% ipython --no-banner

In [1]: import numpy as np

In [2]: np.set_printoptions(precision=2, suppress=True, linewidth=140)

In [3]: J = np.load("block3.npy")

In [4]: J
Out[4]: 
array([[0.17, 0.17, 0.33, 0.33],
       [0.3 , 0.4 , 0.1 , 0.2 ],
       [0.  , 0.  , 1.  , 0.  ],
       [0.11, 0.11, 0.33, 0.44]])

In [5]: # rows sum to 1

In [6]: rng = np.random.default_rng(3216)

In [7]: labels = rng.permutation(4)

In [8]: labels
Out[8]: array([2, 1, 0, 3])

In [9]: M2 = J[labels][:, labels]

In [10]: np.allclose(M2, J)
Out[10]: False

In [11]: np.diag(M2)
Out[11]: array([1.  , 0.4 , 0.17, 0.44])

In [12]: Uu, sv, vt = np.linalg.svd(J, full_matrices=False)

In [13]: np.round(Uu.T @ J @ vt.T, 2) + 0
Out[13]: 
array([[1.17, 0.  , 0.  , 0.  ],
       [0.  , 0.67, 0.  , 0.  ],
       [0.  , 0.  , 0.3 , 0.  ],
       [0.  , 0.  , 0.  , 0.02]])

In [14]: (sv > 1e-8).sum()
Out[14]: np.int64(4)

In [15]: round(float(np.sqrt((sv ** 2).sum())), 2), np.round(np.linalg.norm(J), 2)
Out[15]: (1.38, np.float64(1.38))

In [16]: np.round(Uu.T @ Uu, 2) + 0
Out[16]: 
array([[1., 0., 0., 0.],
       [0., 1., 0., 0.],
       [0., 0., 1., 0.],
       [0., 0., 0., 1.]])

In [17]: Uu, sv, vt = np.linalg.svd(J)

In [18]: sv
Out[18]: array([1.17, 0.67, 0.3 , 0.02])

In [19]: np.argmax(sv[:-1] / (sv[1:] + 1e-6)) + 1
Out[19]: np.int64(3)

In [20]: M2 = Uu[:, :3] @ np.diag(sv[:3]) @ vt[:3]

In [21]: round(float(np.linalg.norm(J - M2) / np.linalg.norm(J)), 2)
Out[21]: 0.01

In [22]: M2.round(2) + 0
Out[22]: 
array([[0.16, 0.17, 0.33, 0.33],
       [0.3 , 0.4 , 0.1 , 0.2 ],
       [0.  , 0.  , 1.  , 0.  ],
       [0.12, 0.11, 0.33, 0.44]])

In [23]: np.linalg.matrix_rank(J, rtol=0.05)
Out[23]: np.int64(3)

In [24]: round(np.abs(J - M2).max(), 2)
Out[24]: np.float64(0.01)

In [25]: Uu, sv, vt = np.linalg.svd(M2, full_matrices=False)

In [26]: np.allclose(Uu * sv @ vt, M2)
Out[26]: True

In [27]: np.round(sv / sv[0], 2) + 0
Out[27]: array([1.  , 0.57, 0.25, 0.  ])

In [28]: (sv > 1e-8).sum()
Out[28]: np.int64(3)

In [29]: X = np.array([[1, 0, -1, -1], [0, 1, 0, -1], [-1, 0, 1, 0], [-1, -1, 0, 1]])

In [30]: # symmetric

In [31]: X.reshape(-1, 2)
Out[31]: 
array([[ 1,  0],
       [-1, -1],
       [ 0,  1],
       [ 0, -1],
       [-1,  0],
       [ 1,  0],
       [-1, -1],
       [ 0,  1]])

In [32]: t3 = X.reshape(4, 2, -1)

In [33]: np.einsum("ihd,jhd->hij", t3, t3).shape
Out[33]: (2, 4, 4)

In [34]: t3[:, 0]
Out[34]: 
array([[ 1,  0],
       [ 0,  1],
       [-1,  0],
       [-1, -1]])

In [35]: t3.transpose(1, 0, 2)
Out[35]: 
array([[[ 1,  0],
        [ 0,  1],
        [-1,  0],
        [-1, -1]],

       [[-1, -1],
        [ 0, -1],
        [ 1,  0],
        [ 0,  1]]])

In [36]: t3 = np.stack([X, 3 * X, X[::-1]])

In [37]: t3.shape
Out[37]: (3, 4, 4)

In [38]: (t3 @ X.T).shape
Out[38]: (3, 4, 4)

In [39]: np.einsum("bij,cij->bc", t3, t3)
Out[39]: 
array([[ 10,  30,  -4],
       [ 30,  90, -12],
       [ -4, -12,  10]])

In [40]: np.linalg.matrix_rank(t3.reshape(3, -1))
Out[40]: np.int64(2)

In [41]: np.linalg.norm(t3, axis=(1, 2))
Out[41]: array([3.16, 9.49, 3.16])

In [42]: ev, evecs = np.linalg.eigh(X)

In [43]: np.abs(evecs[:, -1]).round(6).argmax()
Out[43]: np.int64(0)

In [44]: np.round(evecs.T @ X @ evecs, 2) + 0
Out[44]: 
array([[-0.62,  0.  ,  0.  ,  0.  ],
       [ 0.  ,  0.38,  0.  ,  0.  ],
       [ 0.  ,  0.  ,  1.62,  0.  ],
       [ 0.  ,  0.  ,  0.  ,  2.62]])

In [45]: ev
Out[45]: array([-0.62,  0.38,  1.62,  2.62])

In [46]: O = X.astype(float).copy()

In [47]: for j in range(4):
    ...:     O[:, j] -= O[:, :j] @ (O[:, :j].T @ O[:, j])
    ...:     O[:, j] /= np.linalg.norm(O[:, j])
    ...: 

In [48]: np.round(O.T @ X, 2) + 0
Out[48]: 
array([[ 1.73,  0.58, -1.15, -1.15],
       [ 0.  ,  1.29,  0.52, -1.03],
       [ 0.  ,  0.  ,  0.63,  0.32],
       [ 0.  ,  0.  ,  0.  ,  0.71]])

In [49]: O.round(2) + 0
Out[49]: 
array([[ 0.58, -0.26, -0.32, -0.71],
       [ 0.  ,  0.77, -0.63,  0.  ],
       [-0.58,  0.26,  0.32, -0.71],
       [-0.58, -0.52, -0.63,  0.  ]])

In [50]: m1 = np.array([[1.0, 0.0, 0.0], [0.0, 1.0, 0.0], [0.0, 0.0, 1.0]])

In [51]: # 3 blocks once reordered

In [52]: m1 @ np.ones(3)
Out[52]: array([1., 1., 1.])

In [53]: np.sort(np.abs(np.linalg.eigvals(m1)))[::-1]
Out[53]: array([1., 1., 1.])

In [54]: np.linalg.matrix_power(m1, 2)
Out[54]: 
array([[1., 0., 0.],
       [0., 1., 0.],
       [0., 0., 1.]])

In [55]: pr = np.eye(3)[0]

In [56]: for _ in range(5):
    ...:     pr = pr @ m1
    ...:     print(pr.round(2))
    ...: 
[1. 0. 0.]
[1. 0. 0.]
[1. 0. 0.]
[1. 0. 0.]
[1. 0. 0.]

In [57]: low = np.linalg.cholesky(m1)

In [58]: low
Out[58]: 
array([[1., 0., 0.],
       [0., 1., 0.],
       [0., 0., 1.]])

In [59]: low @ low.T
Out[59]: 
array([[1., 0., 0.],
       [0., 1., 0.],
       [0., 0., 1.]])

In [60]: np.diag(low) ** 2
Out[60]: array([1., 1., 1.])

In [61]: K = np.loadtxt("a.csv", delimiter=",")

In [62]: K
Out[62]: 
array([[ 6.,  9.,  6.],
       [-2., -3., -2.],
       [ 2.,  3.,  2.],
       [ 2.,  3.,  2.]])

In [63]: # row 3 repeats row 2

In [64]: [round(float(x), 2) for x in np.linalg.svd(K, compute_uv=False)[:3]]
Out[64]: [14.28, 0.0, 0.0]

In [65]: np.linalg.matrix_rank(K, rtol=0.1)
Out[65]: np.int64(1)

In [66]: round(np.linalg.norm(K, 2) / np.linalg.norm(K), 2)
Out[66]: np.float64(1.0)

In [67]: rk = np.linalg.matrix_rank(K)

In [68]: rk
Out[68]: np.int64(1)

In [69]: N = np.linalg.svd(K)[2][rk:].T

In [70]: np.linalg.matrix_rank(K.T @ K), np.linalg.matrix_rank(K @ K.T)
Out[70]: (np.int64(1), np.int64(1))

In [71]: Uu, sv, vt = np.linalg.svd(K)

In [72]: evecs = vt[:(sv > 1e-8).sum()]

In [73]: x0 = K[1] + 4 * K[3] + rng.integers(2) * np.eye(3)[0]

In [74]: x0
Out[74]: array([6., 9., 6.])

In [75]: np.linalg.matrix_rank(np.vstack([K, x0]))
Out[75]: np.int64(1)

In [76]: evecs.T @ evecs
Out[76]: 
array([[0.24, 0.35, 0.24],
       [0.35, 0.53, 0.35],
       [0.24, 0.35, 0.24]])

In [77]: theta = np.radians(135)

In [78]: R = np.eye(3)

In [79]: R[0, 0] = R[2, 2] = np.cos(theta)

In [80]: R[0, 2], R[2, 0] = -np.sin(theta), np.sin(theta)

In [81]: R
Out[81]: 
array([[-0.71,  0.  , -0.71],
       [ 0.  ,  1.  ,  0.  ],
       [ 0.71,  0.  , -0.71]])

In [82]: M2 = K @ R.T

In [83]: np.round(np.linalg.det(R), 2), np.round(np.trace(R), 2)
Out[83]: (np.float64(1.0), np.float64(-0.41))

In [84]: np.allclose(K @ K.T, M2 @ M2.T)
Out[84]: True

In [85]: np.round(np.linalg.svd(K, compute_uv=False), 2) + 0, np.round(np.linalg.svd(M2, compute_uv=False), 2) + 0
Out[85]: (array([14.28,  0.  ,  0.  ]), array([14.28,  0.  ,  0.  ]))

In [86]: data = np.array([[-3, 2, -1], [3, 1, 1], [-3, 0, -1]])

In [87]: # looks like rank 2

In [88]: Uu, sv, vt = np.linalg.svd(data)

In [89]: sv.round(2) + 0
Out[89]: array([5.51, 2.15, 0.  ])

In [90]: M2 = Uu[:, :2] @ np.diag(sv[:2]) @ vt[:2]

In [91]: M2.round(2) + 0
Out[91]: 
array([[-3.,  2., -1.],
       [ 3.,  1.,  1.],
       [-3.,  0., -1.]])

In [92]: round(float(np.abs(data - M2).max()), 2)
Out[92]: 0.0

In [93]: np.linalg.matrix_rank(data, rtol=0.05)
Out[93]: np.int64(2)

In [94]: np.round(np.linalg.norm(data - M2) / np.linalg.norm(data), 2)
Out[94]: np.float64(0.0)

In [95]: F = np.load("sample10.npy")

In [96]: F
Out[96]: 
array([[18, 18, 12,  0],
       [18, 18, 12,  0],
       [12, 12, 10, -6],
       [ 0,  0, -6, 18]])

In [97]: # column 1 repeats column 0

In [98]: np.linalg.cond(F) > 100
Out[98]: np.True_

In [99]: [round(float(x), 2) for x in np.linalg.svd(F, compute_uv=False)[:3]]
Out[99]: [44.65, 19.35, 0.0]

In [100]: feats = np.array([[-2, 9, -5, 3], [7, 7, -6, -1], [7, 8, 2, -3], [8, 2, 4, 7]])

In [101]: feats
Out[101]: 
array([[-2,  9, -5,  3],
       [ 7,  7, -6, -1],
       [ 7,  8,  2, -3],
       [ 8,  2,  4,  7]])

In [102]: np.allclose(feats, feats.T)
Out[102]: False

In [103]: np.linalg.matrix_power(feats, 4)
Out[103]: 
array([[  3349,  -1348,    111,   3278],
       [ -2696,  -5018,   2927,   4012],
       [ -4203,  -5237,  -4836,   4345],
       [  6938,  14810, -15208,   8727]])

In [104]: (feats - feats.T) / 2
Out[104]: 
array([[ 0. ,  1. , -6. , -2.5],
       [-1. ,  0. , -7. , -1.5],
       [ 6. ,  7. ,  0. , -3.5],
       [ 2.5,  1.5,  3.5,  0. ]])

In [105]: np.sort(np.abs(np.linalg.eigvals(feats)))
Out[105]: array([ 7.37,  9.91,  9.91, 10.53])

In [106]: feats @ feats
Out[106]: 
array([[ 56,  11, -42,  21],
       [-15,  62, -93,  25],
       [ 32, 129, -91, -14],
       [ 82, 132, -16,  59]])

In [107]: np.trace(feats)
Out[107]: np.int64(14)

In [108]: Uu, sv, vt = np.linalg.svd(feats, full_matrices=False)

In [109]: (sv > 1e-8).sum()
Out[109]: np.int64(4)

In [110]: np.cumsum(sv ** 2) / np.sum(sv ** 2)
Out[110]: array([0.58, 0.83, 0.95, 1.  ])

In [111]: np.round(Uu.T @ Uu, 2) + 0
Out[111]: 
array([[1., 0., 0., 0.],
       [0., 1., 0., 0.],
       [0., 0., 1., 0.],
       [0., 0., 0., 1.]])

In [112]: np.round(Uu.T @ feats @ vt.T, 2) + 0
Out[112]: 
array([[17.18,  0.  ,  0.  ,  0.  ],
       [ 0.  , 11.5 ,  0.  ,  0.  ],
       [ 0.  ,  0.  ,  7.82,  0.  ],
       [ 0.  ,  0.  ,  0.  ,  4.94]])

In [113]: sv
Out[113]: array([17.18, 11.5 ,  7.82,  4.94])

In [114]: proj = np.triu(np.array([[1, 3, -2, -2], [2, -2, -1, 1], [-3, 0, 2, 0], [2, -1, -1, -1]]), 1) + np.eye(4)

In [115]: M2 = proj @ feats @ np.linalg.inv(proj)

In [116]: np.round(np.linalg.det(M2), 2)
Out[116]: np.float64(-7625.0)

In [117]: proj @ feats - feats @ proj
Out[117]: 
array([[ -9.,   7., -25., -24.],
       [  1., -27.,  23.,  17.],
       [  0., -21.,  22.,   6.],
       [  0., -24.,  18.,  14.]])

In [118]: M2
Out[118]: 
array([[-11.,  43., -14., -73.],
       [  8., -23., -11.,  48.],
       [  7., -13.,   3.,  24.],
       [  8., -22.,  -2.,  45.]])

In [119]: np.linalg.matrix_rank(M2)
Out[119]: np.int64(4)

In [120]: np.trace(M2), np.trace(feats)
Out[120]: (np.float64(14.0), np.int64(14))

In [121]: x0 = np.array([1, -1, 0, 2])

In [122]: a = np.maximum(feats @ x0, 0)

In [123]: feats * (a > 1e-9)[:, None]
Out[123]: 
array([[0, 0, 0, 0],
       [0, 0, 0, 0],
       [0, 0, 0, 0],
       [8, 2, 4, 7]])

In [124]: np.flatnonzero(a > 1e-9)
Out[124]: array([3])

In [125]: arr = np.loadtxt("x.csv", delimiter=",")

In [126]: arr
Out[126]: 
array([[ 0.73, -0.93,  0.62],
       [-0.33, -0.78,  0.02],
       [ 0.54, -0.65,  0.4 ],
       [ 0.97, -0.98,  0.89],
       [ 0.99, -0.86,  0.89],
       [-0.52,  0.  , -0.26],
       [-0.99,  0.78, -0.9 ],
       [-0.27,  0.98, -0.49],
       [ 0.94, -0.48,  0.72],
       [-0.42, -0.57, -0.1 ],
       [ 0.99, -0.98,  0.92],
       [-1.  ,  0.78, -0.97],
       [ 1.  , -0.95,  0.95],
       [-0.87,  0.  , -0.56],
       [-0.98,  0.99, -0.92],
       [-0.43, -0.37, -0.15],
       [ 0.1 , -0.13,  0.07],
       [-0.99,  0.92, -0.9 ],
       [ 1.  , -0.78,  0.96],
       [-0.83,  0.92, -0.69]])

In [127]: M2 = np.c_[arr[:, :1] @ np.array([[0]]), np.array([2, 3, 3, -5, 2, -2, -5, -8, -3, 2, 6, 4, 0, -9, -6, -9, 9, 3, 9, 7])]

In [128]: M2
Out[128]: 
array([[ 0.,  2.],
       [ 0.,  3.],
       [ 0.,  3.],
       [ 0., -5.],
       [ 0.,  2.],
       [ 0., -2.],
       [ 0., -5.],
       [ 0., -8.],
       [ 0., -3.],
       [ 0.,  2.],
       [ 0.,  6.],
       [ 0.,  4.],
       [ 0.,  0.],
       [ 0., -9.],
       [ 0., -6.],
       [ 0., -9.],
       [ 0.,  9.],
       [ 0.,  3.],
       [ 0.,  9.],
       [ 0.,  7.]])

In [129]: np.linalg.norm(M2 - arr @ np.linalg.lstsq(arr, M2)[0], axis=0)
Out[129]: array([ 0.  , 23.94])

In [130]: np.linalg.norm(np.linalg.qr(arr)[0].T @ M2, axis=0) ** 2 / ((M2 ** 2).sum(axis=0) + 1e-12)
Out[130]: array([0.  , 0.09])

In [131]: np.linalg.lstsq(arr, M2[:, 0])[0]
Out[131]: array([0., 0., 0.])
